% ipython --no-banner

In [1]: import numpy as np

In [2]: np.set_printoptions(precision=2, suppress=True, linewidth=160)

In [3]: def rnd(a):
   ...:     return np.round(a, 2) + 0
   ...: 

In [4]: E = np.array([[1, -3, 9, -27],
   ...:     [1, -2, 4, -8],
   ...:     [1, -1, 1, -1],
   ...:     [1, 0, 0, 0],
   ...:     [1, 1, 1, 1]])

In [5]: left, sv, Vt = np.linalg.svd(E)

In [6]: rnd(sv)
Out[6]: array([30.08,  2.5 ,  1.56,  0.86])

In [7]: np.argmax(sv[:-1] / (sv[1:] + 1e-6)) + 1
Out[7]: np.int64(1)

In [8]: out = left[:, :1] @ np.diag(sv[:1]) @ Vt[:1]

In [9]: rnd(np.abs(E - out).max())
Out[9]: np.float64(1.22)

In [10]: rnd(np.linalg.norm(E - out) / np.linalg.norm(E))
Out[10]: np.float64(0.1)

In [11]: rnd(np.linalg.norm(E - out, 2)), rnd(sv[1])
Out[11]: (np.float64(2.5), np.float64(2.5))

In [12]: W1 = np.array([[-2, -3, 4, 2], [3, 5, 2, -2], [1, 4, -1, -5], [-3, -1, -1, -4]])

In [13]: c = np.array([0, 0, 0, 2])

In [14]: act = np.maximum(E @ W1 + c, 0)

In [15]: np.linalg.matrix_rank(act)
Out[15]: np.int64(4)

In [16]: (act > 0).mean(axis=0)
Out[16]: array([0.4, 0.6, 1. , 0.8])

In [17]: act
Out[17]: 
array([[79, 45, 16, 73],
       [20, 11,  4, 20],
       [ 0,  0,  2,  5],
       [ 0,  0,  4,  4],
       [ 0,  5,  4,  0]])

In [18]: W2 = np.array([[-1, 1], [2, 2], [-2, 1], [-1, 3]])

In [19]: act @ W2
Out[19]: 
array([[-94, 404],
       [-26, 106],
       [ -9,  17],
       [-12,  16],
       [  2,  14]])

In [20]: W0 = np.load("a.npy")

In [21]: rnd(W0)
Out[21]: 
array([[ 1.  ,  0.  ,  0.  ,  0.  ,  0.  ,  0.  ,  0.  ],
       [ 0.  ,  1.  ,  0.  ,  0.  ,  0.  ,  0.  ,  0.  ],
       [ 0.  ,  0.  ,  0.97,  0.  ,  0.  ,  0.26,  0.  ],
       [ 0.  ,  0.  ,  0.  ,  1.  ,  0.  ,  0.  ,  0.  ],
       [ 0.  ,  0.  ,  0.  ,  0.  ,  1.  ,  0.  ,  0.  ],
       [ 0.  ,  0.  , -0.26,  0.  ,  0.  ,  0.97,  0.  ],
       [ 0.  ,  0.  ,  0.  ,  0.  ,  0.  ,  0.  ,  1.  ]])

In [22]: x = np.array([2, 5, 0, 3, 1, 2, 2])

In [23]: rnd(np.sort(np.abs(np.degrees(np.angle(np.linalg.eigvals(W0))))))
Out[23]: array([ 0.,  0.,  0.,  0.,  0., 15., 15.])

In [24]: [p for p in range(1, 25) if np.allclose(np.linalg.matrix_power(W0, p), np.eye(7))]
Out[24]: [24]

In [25]: rnd(np.linalg.inv(W0))
Out[25]: 
array([[ 1.  ,  0.  ,  0.  ,  0.  ,  0.  ,  0.  ,  0.  ],
       [ 0.  ,  1.  ,  0.  ,  0.  ,  0.  ,  0.  ,  0.  ],
       [ 0.  ,  0.  ,  0.97,  0.  ,  0.  , -0.26,  0.  ],
       [ 0.  ,  0.  ,  0.  ,  1.  ,  0.  ,  0.  ,  0.  ],
       [ 0.  ,  0.  ,  0.  ,  0.  ,  1.  ,  0.  ,  0.  ],
       [ 0.  ,  0.  ,  0.26,  0.  ,  0.  ,  0.97,  0.  ],
       [ 0.  ,  0.  ,  0.  ,  0.  ,  0.  ,  0.  ,  1.  ]])

In [26]: data = np.load("m.npy")

In [27]: data
Out[27]: 
array([[ 2,  0,  0,  0,  0,  0],
       [ 3, -1,  0,  0,  0,  0],
       [ 3,  3,  0,  0,  0,  0],
       [ 0,  0,  2,  0,  0,  0],
       [ 0,  0,  3, -1,  0,  0],
       [ 0,  0,  3,  3,  0,  0],
       [ 0,  0,  0,  0,  2,  0],
       [ 0,  0,  0,  0,  3, -1],
       [ 0,  0,  0,  0,  3,  3]])

In [28]: x = np.array([-3, -2, 0, 3, -2, 2])

In [29]: target = data @ x

In [30]: rnd(np.linalg.pinv(data) @ data)
Out[30]: 
array([[1., 0., 0., 0., 0., 0.],
       [0., 1., 0., 0., 0., 0.],
       [0., 0., 1., 0., 0., 0.],
       [0., 0., 0., 1., 0., 0.],
       [0., 0., 0., 0., 1., 0.],
       [0., 0., 0., 0., 0., 1.]])

In [31]: rnd(np.linalg.solve(data.T @ data, data.T @ target))
Out[31]: array([-3., -2.,  0.,  3., -2.,  2.])

In [32]: target
Out[32]: array([ -6,  -7, -15,   0,  -3,   9,  -4,  -8,   0])

In [33]: rng = np.random.default_rng(54)

In [34]: target = target + 0.02 * rng.normal(size=9)

In [35]: rnd(target)
Out[35]: array([ -6.02,  -7.  , -14.98,   0.03,  -3.01,   9.03,  -4.01,  -8.  ,   0.02])

In [36]: c, *_ = np.linalg.lstsq(data, target)

In [37]: rnd(data.T @ (target - data @ c))
Out[37]: array([0., 0., 0., 0., 0., 0.])

In [38]: rnd(np.linalg.norm(target - data @ c))
Out[38]: np.float64(0.04)

In [39]: rnd(c)
Out[39]: array([-3.  , -1.99,  0.  ,  3.01, -2.  ,  2.01])

In [40]: W1 = np.array([[-2, 2, -3, -5, 3],
    ...:     [1, -1, -2, 1, 5],
    ...:     [-4, 5, 1, 3, -2],
    ...:     [4, 1, 0, 1, -2],
    ...:     [-3, 5, 3, -3, 4],
    ...:     [-4, 2, -3, 3, -3]])

In [41]: c = np.array([2, 0, 0, -1, 2])

In [42]: act = np.maximum(data @ W1 + c, 0)

In [43]: rnd((act > 0).mean(axis=0))
Out[43]: array([0.11, 1.  , 0.56, 0.33, 0.67])

In [44]: np.linalg.matrix_rank(act)
Out[44]: np.int64(5)

In [45]: W2 = np.array([[-2, 2], [1, 0], [-2, 1], [0, 1], [0, 1]])

In [46]: (act @ W2).round(6).argmax(axis=1)
Out[46]: array([1, 0, 1, 1, 1, 1, 1, 1, 0])

In [47]: out = np.c_[data[:, :4] @ np.array([[2, 3, 5, 1], [1, 0, 3, 3], [3, 5, 5, 3], [5, 2, 3, 3]]), np.array([9, 5, 7, 9, 0, 9, 5, 4, 3])]

In [48]: out
Out[48]: 
array([[ 4,  6, 10,  2,  9],
       [ 5,  9, 12,  0,  5],
       [ 9,  9, 24, 12,  7],
       [ 6, 10, 10,  6,  9],
       [ 4, 13, 12,  6,  0],
       [24, 21, 24, 18,  9],
       [ 0,  0,  0,  0,  5],
       [ 0,  0,  0,  0,  4],
       [ 0,  0,  0,  0,  3]])

In [49]: np.linalg.matrix_rank(np.c_[data, out])
Out[49]: np.int64(7)

In [50]: rnd(np.linalg.norm(out - data @ np.linalg.lstsq(data, out)[0], axis=0))
Out[50]: array([0.  , 0.  , 0.  , 0.  , 8.44])

In [51]: M = np.array([[-3.0, 1.0, 0.0, 0.0],
    ...:     [0.0, -3.0, 1.0, 0.0],
    ...:     [0.0, 0.0, -3.0, 1.0],
    ...:     [0.0, 0.0, 0.0, -3.0]])

In [52]: W1 = np.array([[-1, -2, 0, 0, 0, 1],
    ...:     [-3, -1, -3, 3, 3, -3],
    ...:     [1, 2, 0, 3, 3, 3],
    ...:     [1, 0, 2, 1, 3, -3]])

In [53]: c = np.array([1, 2, 1, 2, -3, 3])

In [54]: act = np.maximum(M @ W1 + c, 0)

In [55]: (act > 0).astype(int)
Out[55]: 
array([[1, 1, 0, 1, 0, 0],
       [1, 1, 1, 0, 0, 1],
       [0, 0, 1, 0, 0, 0],
       [0, 1, 0, 0, 0, 1]])

In [56]: W2 = np.array([[0, 1, 2], [3, 1, 2], [5, 0, 4], [2, 0, 1], [5, 0, 2], [5, 5, 0]])

In [57]: (act @ W2).round(6).argmax(axis=1)
Out[57]: array([0, 0, 0, 0])

In [58]: W1 @ W2
Out[58]: 
array([[ -1,   2,  -6],
       [-12, -19, -11],
       [ 42,  18,  15],
       [ 12, -14,  17]])

In [59]: act @ W2
Out[59]: 
array([[ 31.,   8.,  21.],
       [146.,  93.,  76.],
       [ 15.,   0.,  12.],
       [ 66.,  62.,   4.]])

In [60]: rnd(np.sort(np.linalg.eigvals(M)))
Out[60]: array([-3., -3., -3., -3.])

In [61]: [int(np.linalg.matrix_rank(np.linalg.matrix_power(M, p))) for p in range(1, 5)]
Out[61]: [4, 4, 4, 4]

In [62]: np.prod(np.diag(M)), rnd(np.linalg.det(M))
Out[62]: (np.float64(81.0), np.float64(81.0))

In [63]: np.linalg.matrix_rank(M - M[0, 0] * np.eye(4))
Out[63]: np.int64(3)

In [64]: hat = np.triu(np.array([[-1, -3, -2, -2], [-1, -3, 2, 2], [3, -3, 2, -3], [1, -2, 3, -2]]), 1) + np.eye(4)

In [65]: out = hat @ M @ np.linalg.inv(hat)

In [66]: out
Out[66]: 
array([[ -3.,   1.,  -5., -19.],
       [  0.,  -3.,   1.,   5.],
       [  0.,   0.,  -3.,   1.],
       [  0.,   0.,   0.,  -3.]])

In [67]: np.linalg.matrix_rank(out)
Out[67]: np.int64(4)

In [68]: np.poly(out)
Out[68]: array([  1.,  12.,  54., 108.,  81.])

In [69]: W1 = np.array([[0, -1, -3, 2], [-1, 3, -2, -2], [1, 1, 1, -2], [2, 1, -2, 0]])

In [70]: c = np.array([5, 5, 5, -5])

In [71]: act = np.maximum(out @ W1 + c, 0)

In [72]: (act > 0).mean(axis=0)
Out[72]: array([0.5 , 0.75, 0.75, 0.25])

In [73]: np.linalg.matrix_rank(act)
Out[73]: np.int64(4)

In [74]: W2 = np.array([[0, 2, 0], [3, 2, 3], [2, 1, 0], [1, 0, 1]])

In [75]: W1 @ W2
Out[75]: 
array([[-7, -5, -1],
       [ 3,  2,  7],
       [ 3,  5,  1],
       [-1,  4,  3]])

In [76]: (act @ W2).round(6).argmax(axis=1)
Out[76]: array([0, 1, 1, 0])

In [77]: rnd(np.linalg.norm(M, "nuc"))
Out[77]: np.float64(12.25)

In [78]: rnd(np.linalg.norm(M, axis=0))
Out[78]: array([3.  , 3.16, 3.16, 3.16])

In [79]: M[2] @ M[1]
Out[79]: np.float64(-3.0)

In [80]: rnd(np.linalg.norm(M, 1)), rnd(np.linalg.norm(M, np.inf))
Out[80]: (np.float64(4.0), np.float64(4.0))

In [81]: np.linalg.norm(M, axis=1).argmax()
Out[81]: np.int64(0)

In [82]: sv = 3 * 0.7 ** np.arange(6)

In [83]: q, _ = np.linalg.qr(np.array([[0.3, -0.6, -0.6, 1.4, 1.2, 0.6],
    ...:     [0.1, -0.1, 0.2, -0.2, 0.8, 0.7],
    ...:     [-0.4, -0.7, 1.8, 1.5, 0.0, -0.1],
    ...:     [-0.4, -0.3, 0.3, -1.5, 0.9, 0.2],
    ...:     [-0.3, -0.5, 0.6, 0.5, 1.0, -0.8],
    ...:     [-0.7, 0.5, 0.4, 1.6, 0.0, 1.0]]))

In [84]: arr = rng.normal(size=(32, 6)) * sv @ q

In [85]: rnd(arr)
Out[85]: 
array([[-2.07,  2.5 ,  0.27, -1.53,  5.21,  0.  ],
       [ 0.9 , -0.44, -0.48,  1.82, -3.31, -0.85],
       [ 1.53,  1.47, -2.51, -1.32,  2.22, -0.95],
       [-1.54, -1.91,  2.21,  2.44,  1.12,  0.51],
       [-0.5 ,  1.68, -0.06, -0.71, -1.23, -1.68],
       [ 1.  ,  3.1 , -0.73, -0.79, -1.05, -2.41],
       [-0.19,  0.39,  0.11, -0.47,  0.61,  0.94],
       [-1.33, -1.25,  2.93,  2.76, -1.75,  1.25],
       [-0.9 ,  0.48, -1.7 , -0.69,  2.47,  0.4 ],
       [ 0.67, -2.42, -0.07,  1.68, -0.67,  0.86],
       [ 1.01,  1.98, -3.05, -1.55,  1.12, -0.93],
       [ 0.12, -1.45,  0.47, -0.25,  0.98,  1.26],
       [-0.48,  1.9 , -0.76,  0.39,  0.78, -0.05],
       [ 0.66, -1.02, -0.48,  0.41,  2.75, -0.07],
       [-2.22, -1.76,  4.48,  3.25, -2.11,  2.41],
       [ 0.27,  2.07,  0.22, -2.86, -1.41, -1.57],
       [ 2.27,  1.42, -4.18, -2.57,  1.53, -2.02],
       [-0.8 ,  0.25, -0.23,  0.35,  1.64, -0.86],
       [-0.36,  0.12, -1.68,  0.18,  2.24, -0.64],
       [ 1.64, -1.43, -0.76,  0.61, -0.77, -0.66],
       [ 0.74, -1.22, -2.38,  0.  ,  2.63,  1.5 ],
       [ 1.56, -2.13, -1.86,  1.93, -3.04, -0.51],
       [-0.58,  0.99, -0.72,  1.56, -0.14,  0.45],
       [-0.19, -0.18, -1.35, -0.45,  3.03,  0.6 ],
       [ 2.12,  1.32, -2.32, -1.94, -0.63, -0.09],
       [-2.57,  2.42,  2.48, -0.47,  1.08, -1.04],
       [-0.4 , -1.2 ,  2.32,  1.41, -3.78, -0.9 ],
       [ 0.05,  0.4 ,  0.47, -0.11, -1.48,  0.02],
       [-1.46,  0.8 ,  0.77, -1.05,  2.56,  1.01],
       [ 1.39,  1.85, -0.33, -3.3 ,  1.77, -0.16],
       [ 0.3 ,  1.63,  0.57, -0.7 ,  2.3 , -0.01],
       [ 2.58,  1.13, -1.6 , -0.25, -7.24, -1.04]])

In [86]: hat = arr @ np.linalg.solve(arr.T @ arr, arr.T)

In [87]: rnd(hat @ arr[:, 2])
Out[87]: 
array([ 0.27, -0.48, -2.51,  2.21, -0.06, -0.73,  0.11,  2.93, -1.7 , -0.07, -3.05,  0.47, -0.76, -0.48,  4.48,  0.22, -4.18, -0.23, -1.68, -0.76, -2.38,
       -1.86, -0.72, -1.35, -2.32,  2.48,  2.32,  0.47,  0.77, -0.33,  0.57, -1.6 ])

In [88]: rnd(np.trace(hat))
Out[88]: np.float64(6.0)

In [89]: lab = arr[:, 3] > np.median(arr[:, 3])

In [90]: u = arr[lab].mean(axis=0) - arr[~lab].mean(axis=0)

In [91]: rnd(u)
Out[91]: array([-0.07, -1.97,  0.8 ,  2.44, -2.11,  0.51])

In [92]: ((arr - arr.mean(axis=0)) @ u > 0).astype(int)
Out[92]: array([0, 1, 0, 1, 0, 0, 0, 1, 0, 1, 0, 1, 0, 0, 1, 0, 0, 0, 0, 1, 0, 1, 1, 0, 0, 0, 1, 1, 0, 0, 0, 1])

In [93]: lab.astype(int)
Out[93]: array([0, 1, 0, 1, 0, 0, 0, 1, 0, 1, 0, 0, 1, 1, 1, 0, 0, 1, 1, 1, 1, 1, 1, 0, 0, 0, 1, 1, 0, 0, 0, 1])

In [94]: K = np.load("out8.npy")

In [95]: rnd(K)
Out[95]: 
array([[-0.25,  0.19,  0.16,  0.93],
       [-0.59, -0.5 ,  0.61, -0.16],
       [ 0.  , -0.78, -0.57,  0.26],
       [ 0.76, -0.32,  0.53,  0.19]])

In [96]: out = np.array([[2, 0, 1], [1, -3, -3]])

In [97]: W2 = np.kron(out, K)

In [98]: rnd(np.linalg.norm(W2, 2)), rnd(np.linalg.norm(out, 2) * np.linalg.norm(K, 2))
Out[98]: (np.float64(4.37), np.float64(4.37))

In [99]: np.linalg.matrix_rank(W2)
Out[99]: np.int64(8)

In [100]: x = np.array([2, -3, -3, 3])

In [101]: 4 - np.linalg.matrix_rank(K - np.eye(4), tol=1e-8)
Out[101]: np.int64(1)

In [102]: [p for p in range(1, 25) if np.allclose(np.linalg.matrix_power(K, p), np.eye(4))]
Out[102]: []

In [103]: rnd(np.linalg.inv(K))
Out[103]: 
array([[-0.25, -0.59,  0.  ,  0.76],
       [ 0.19, -0.5 , -0.78, -0.32],
       [ 0.16,  0.61, -0.57,  0.53],
       [ 0.93, -0.16,  0.26,  0.19]])

In [104]: out = np.linalg.inv(K)

In [105]: rnd(np.linalg.det(K) * np.linalg.det(out))
Out[105]: np.float64(1.0)

In [106]: rnd(np.linalg.det(K) * out)
Out[106]: 
array([[ 0.25,  0.59,  0.  , -0.76],
       [-0.19,  0.5 ,  0.78,  0.32],
       [-0.16, -0.61,  0.57, -0.53],
       [-0.93,  0.16, -0.26, -0.19]])

In [107]: x = np.array([2, 1, 0, 1])

In [108]: (K @ x).argmax()
Out[108]: np.int64(3)

In [109]: rnd(K * x)
Out[109]: 
array([[-0.51,  0.19,  0.  ,  0.93],
       [-1.19, -0.5 ,  0.  , -0.16],
       [ 0.  , -0.78,  0.  ,  0.26],
       [ 1.53, -0.32,  0.  ,  0.19]])

In [110]: rnd(K @ x)
Out[110]: array([ 0.62, -1.85, -0.52,  1.39])

In [111]: rnd((K * x).sum(axis=1))
Out[111]: array([ 0.62, -1.85, -0.52,  1.39])

In [112]: rnd(K @ np.ones(4))
Out[112]: array([ 1.03, -0.65, -1.09,  1.15])

In [113]: np.linalg.norm(K @ x) <= np.linalg.norm(K, 2) * np.linalg.norm(x) + 1e-9
Out[113]: np.True_
